>>> import numpy as np
>>> np.set_printoptions(precision=2, suppress=True, linewidth=160)
>>> tidy = lambda a: np.round(a, 2) + 0
>>> feats = np.load("dump.npy")
>>> feats
array([[4, 2, 2, 1],
       [4, 2, 2, 1],
       [3, 1, 1, 0]])
>>> tidy(np.linalg.norm(feats, 1)), tidy(np.linalg.norm(feats, np.inf))
(np.float64(11.0), np.float64(9.0))
>>> tidy(np.linalg.norm(feats) ** 2 / np.linalg.norm(feats, 2) ** 2)
np.float64(1.01)
>>> np.linalg.norm(feats, axis=1).argmax()
np.int64(0)
>>> tidy(np.linalg.norm(feats, 2))
np.float64(7.77)
>>> tidy(np.linalg.norm(feats, axis=1))
array([5.  , 5.  , 3.32])
>>> tidy(np.linalg.norm(feats[2] - feats[1]))
np.float64(2.0)
>>> np.diff(feats, axis=0)
array([[ 0,  0,  0,  0],
       [-1, -1, -1, -1]])
>>> np.linalg.matrix_rank(feats)
np.int64(2)
>>> tidy(feats.mean(axis=0))
array([3.67, 1.67, 1.67, 0.67])
>>> rk = np.linalg.matrix_rank(feats)
>>> rk
np.int64(2)
>>> N = np.linalg.svd(feats)[2][rk:].T
>>> [int(np.linalg.matrix_rank(feats[:i])) for i in range(1, len(feats) + 1)]
[1, 1, 2]
>>> N.shape
(4, 2)
>>> U, s, VT = np.linalg.svd(feats)
>>> V = VT[:(s > 1e-8).sum()]
>>> rng = np.random.default_rng(686923)
>>> x0 = feats[2] + 3 * feats[0] + rng.integers(2) * np.eye(4)[3]
>>> x0
array([15.,  7.,  7.,  4.])
>>> tidy(np.linalg.norm(x0 - V.T @ V @ x0))
np.float64(0.65)
>>> np.linalg.matrix_rank(np.vstack([feats, x0]))
np.int64(3)
>>> U, s, VT = np.linalg.svd(feats)
>>> np.argmax(s[:-1] / (s[1:] + 1e-6)) + 1
np.int64(2)
>>> tidy(s)
array([7.77, 0.79, 0.  ])
>>> B = U[:, :2] @ np.diag(s[:2]) @ VT[:2]
>>> tidy(np.linalg.norm(feats - B) / np.linalg.norm(feats))
np.float64(0.0)
>>> tidy(np.abs(feats - B).max())
np.float64(0.0)
>>> tidy(np.linalg.norm(feats - B, 2)), tidy(s[2])
(np.float64(0.0), np.float64(0.0))
>>> E = np.load("data.npy")
>>> tidy(E)
array([[-0.86,  0.1 , -0.3 ,  0.39],
       [ 0.08, -0.83, -0.55, -0.04],
       [ 0.47,  0.14, -0.2 ,  0.85],
       [-0.16, -0.53,  0.76,  0.35]])
>>> # keeps lengths
>>> x0 = np.array([2, -2, 2, 6])
>>> rhs = E @ x0
>>> b, lr = np.zeros(4), 1 / np.linalg.norm(E, 2) ** 2
>>> for i in range(300):
...     b -= lr * E.T @ (E @ b - rhs)
...     if i % 50 == 0: print(i, round(np.linalg.norm(E @ b - rhs), 2))
... 
0 0.0
50 0.0
100 0.0
150 0.0
200 0.0
250 0.0
>>> tidy(b)
array([ 2., -2.,  2.,  6.])
>>> tidy(np.linalg.cond(E))
np.float64(1.0)
>>> P = np.triu(np.array([[3, 2, -3, 3], [2, -2, 2, -2], [-3, -2, 3, 0], [-2, -3, 0, -3]]), 1) + np.eye(4)
>>> B = P @ E @ np.linalg.inv(P)
>>> np.linalg.matrix_rank(B)
np.int64(4)
>>> tidy(np.linalg.det(B))
np.float64(-1.0)
>>> J = np.array([[-6, 0, 0], [0, 4, 0], [0, 0, -1]])
>>> # splits into 3 blocks
>>> tidy(np.linalg.det(J.T))
np.float64(24.0)
>>> np.kron(np.eye(2, dtype=int), J)
array([[-6,  0,  0,  0,  0,  0],
       [ 0,  4,  0,  0,  0,  0],
       [ 0,  0, -1,  0,  0,  0],
       [ 0,  0,  0, -6,  0,  0],
       [ 0,  0,  0,  0,  4,  0],
       [ 0,  0,  0,  0,  0, -1]])
>>> np.poly(J)
array([  1.,   3., -22., -24.])
>>> np.einsum("ii->", J)
np.int64(-3)
>>> tidy(np.linalg.det(J[::-1]))
np.float64(-24.0)
>>> B = J / np.linalg.norm(J, axis=1, keepdims=True)
>>> C2 = B @ B.T
>>> (np.abs(C2) > 0.9).astype(int)
array([[1, 0, 0],
       [0, 1, 0],
       [0, 0, 1]])
>>> C2
array([[1., 0., 0.],
       [0., 1., 0.],
       [0., 0., 1.]])
>>> np.argwhere(np.triu(np.abs(C2) > 0.95, 1))
array([], shape=(0, 2), dtype=int64)
>>> [round(float(np.linalg.det(J[:i, :i])), 2) + 0 for i in range(1, 4)]
[-6.0, -24.0, 24.0]
>>> np.all(np.linalg.eigvalsh(J) > 0)
np.False_
>>> X = np.load("w.npy")
>>> X
array([[-3, -1],
       [-1, -3]])
>>> # symmetric
>>> B = np.linalg.inv(X)
>>> tidy(B)
array([[-0.38,  0.12],
       [ 0.12, -0.38]])
>>> tidy(np.linalg.cond(X))
np.float64(2.0)
>>> tidy(np.linalg.slogdet(X)[0])
np.float64(1.0)
>>> f, g = X[1], X[0]
>>> f @ f
np.int64(10)
>>> pr = (f @ g) / (f @ f) * f
>>> tidy(g - pr)
array([-2.4,  0.8])
>>> B = np.array([[1, 2, 0], [0, 0, 2], [2, 0, 0]])
>>> F = B - B.T
>>> F
array([[ 0,  2, -2],
       [-2,  0,  2],
       [ 2, -2,  0]])
>>> # antisymmetric, zero diagonal
>>> z = rng.permutation(3)
>>> z
array([0, 2, 1])
>>> B = F[z][:, z]
>>> np.allclose(B, F)
False
>>> tidy(np.sort(np.abs(np.linalg.eigvals(B))))
array([0.  , 3.46, 3.46])
>>> np.trace(B)
np.int64(0)
>>> C2 = J.T @ J
>>> tidy(np.linalg.eigvalsh(C2)[::-1])
array([36., 16.,  1.])
>>> np.allclose(C2, C2.T)
True
>>> np.linalg.matrix_rank(C2)
np.int64(3)
>>> np.diag(C2)
array([36, 16,  1])
>>> C2
array([[36,  0,  0],
       [ 0, 16,  0],
       [ 0,  0,  1]])
>>> arr = np.load("x.npy")
>>> tidy(arr)
array([[-0.72,  0.65,  0.26],
       [-0.22, -0.56,  0.8 ],
       [ 0.66,  0.51,  0.55]])
>>> x0 = np.array([2, 0, 0])
>>> rhs = arr @ x0
>>> tidy(rhs)
array([-1.43, -0.44,  1.32])
>>> tidy(np.linalg.solve(arr, arr[:, 0]))
array([1., 0., 0.])
>>> tidy(np.linalg.solve(arr, -3 * rhs))
array([-6.,  0.,  0.])
>>> tidy(np.linalg.solve(arr, rhs + arr[:, 1]))
array([2., 1., 0.])
>>> tidy(np.linalg.solve(arr, rhs))
array([2., 0., 0.])
>>> x0 = np.array([-2, -1, -1])
>>> rhs = arr @ x0
>>> b, lr = np.zeros(3), 1 / np.linalg.norm(arr, 2) ** 2
>>> for i in range(200):
...     b -= lr * arr.T @ (arr @ b - rhs)
...     if i % 50 == 0: print(i, round(np.linalg.norm(arr @ b - rhs), 2))
... 
0 0.0
50 0.0
100 0.0
150 0.0
>>> tidy(b)
array([-2., -1., -1.])
>>> tidy(np.linalg.cond(arr))
np.float64(1.0)
>>> tidy((arr + arr.T) / 2)
array([[-0.72,  0.21,  0.46],
       [ 0.21, -0.56,  0.66],
       [ 0.46,  0.66,  0.55]])
>>> np.allclose(arr @ arr.T, arr.T @ arr)
True
>>> tidy((arr - arr.T) / 2)
array([[ 0.  ,  0.43, -0.2 ],
       [-0.43,  0.  ,  0.14],
       [ 0.2 , -0.14,  0.  ]])
>>> tidy(np.trace(arr))
np.float64(-0.73)
>>> tidy(np.abs(np.linalg.eigvals(arr)).max())
np.float64(1.0)
>>> tidy(np.linalg.matrix_power(arr, 4))
array([[-0.38, -0.58,  0.72],
       [ 0.93, -0.25,  0.28],
       [ 0.02,  0.77,  0.64]])
>>> tidy(np.linalg.det(arr))
np.float64(1.0)
>>> tidy(np.linalg.pinv(arr))
array([[-0.72, -0.22,  0.66],
       [ 0.65, -0.56,  0.51],
       [ 0.26,  0.8 ,  0.55]])
>>> tidy(arr.T @ arr)
array([[1., 0., 0.],
       [0., 1., 0.],
       [0., 0., 1.]])
>>> tidy(np.linalg.svd(arr, compute_uv=False))
array([1., 1., 1.])
>>> tidy(arr[:, 2] @ arr[:, 0])
np.float64(0.0)
>>> B = arr / np.sqrt((arr ** 2).mean(axis=1, keepdims=True))
>>> np.linalg.matrix_rank(arr - arr.mean(axis=1, keepdims=True))
np.int64(2)
>>> np.linalg.matrix_rank(B) == np.linalg.matrix_rank(arr)
np.True_
>>> m1 = np.loadtxt("run15.csv", delimiter=",")
>>> m1
array([[ 2.94, -0.09,  0.13,  0.76],
       [ 3.3 ,  0.2 ,  0.5 ,  0.6 ],
       [ 0.2 ,  1.  ,  0.3 ,  1.1 ]])
>>> tidy(np.linalg.norm(F, axis=1))
array([2.83, 2.83, 2.83])
>>> tidy(np.linalg.norm(F[1], 1)), tidy(np.linalg.norm(F[1], np.inf))
(np.float64(4.0), np.float64(2.0))
>>> tidy(np.linalg.norm(F[1] - F[0]))
np.float64(4.9)
>>> def softmax(z):
...     e = np.exp(z - z.max(axis=-1, keepdims=True))
...     return e / e.sum(axis=-1, keepdims=True)
... 
>>> tidy(softmax(10 * m1[0]))
array([1., 0., 0., 0.])
>>> att = m1 @ m1.T / np.sqrt(4)
>>> tidy(softmax(att)[0] @ m1)
array([3.14, 0.1 , 0.36, 0.66])
>>> softmax(att).round(6).argmax(axis=1)
array([1, 1, 2])
>>> B = np.array([[-1, 3], [1, 2]])
>>> K = np.kron(np.eye(2, dtype=int), B)
>>> K
array([[-1,  3,  0,  0],
       [ 1,  2,  0,  0],
       [ 0,  0, -1,  3],
       [ 0,  0,  1,  2]])
>>> # 2 blocks once reordered
>>> np.allclose(K, K.T)
False
>>> np.linalg.matrix_power(K, 4)
array([[19, 33,  0,  0],
       [11, 52,  0,  0],
       [ 0,  0, 19, 33],
       [ 0,  0, 11, 52]])
>>> np.trace(K)
np.int64(2)
>>> (K + K.T) / 2
array([[-1.,  2.,  0.,  0.],
       [ 2.,  2.,  0.,  0.],
       [ 0.,  0., -1.,  2.],
       [ 0.,  0.,  2.,  2.]])
>>> K @ K
array([[4, 3, 0, 0],
       [1, 7, 0, 0],
       [0, 0, 4, 3],
       [0, 0, 1, 7]])
>>> (K - K.T) / 2
array([[ 0.,  1.,  0.,  0.],
       [-1.,  0.,  0.,  0.],
       [ 0.,  0.,  0.,  1.],
       [ 0.,  0., -1.,  0.]])
>>> np.allclose(K @ K.T, K.T @ K)
False
>>> tidy(np.abs(np.linalg.eigvals(K)).max())
np.float64(2.79)
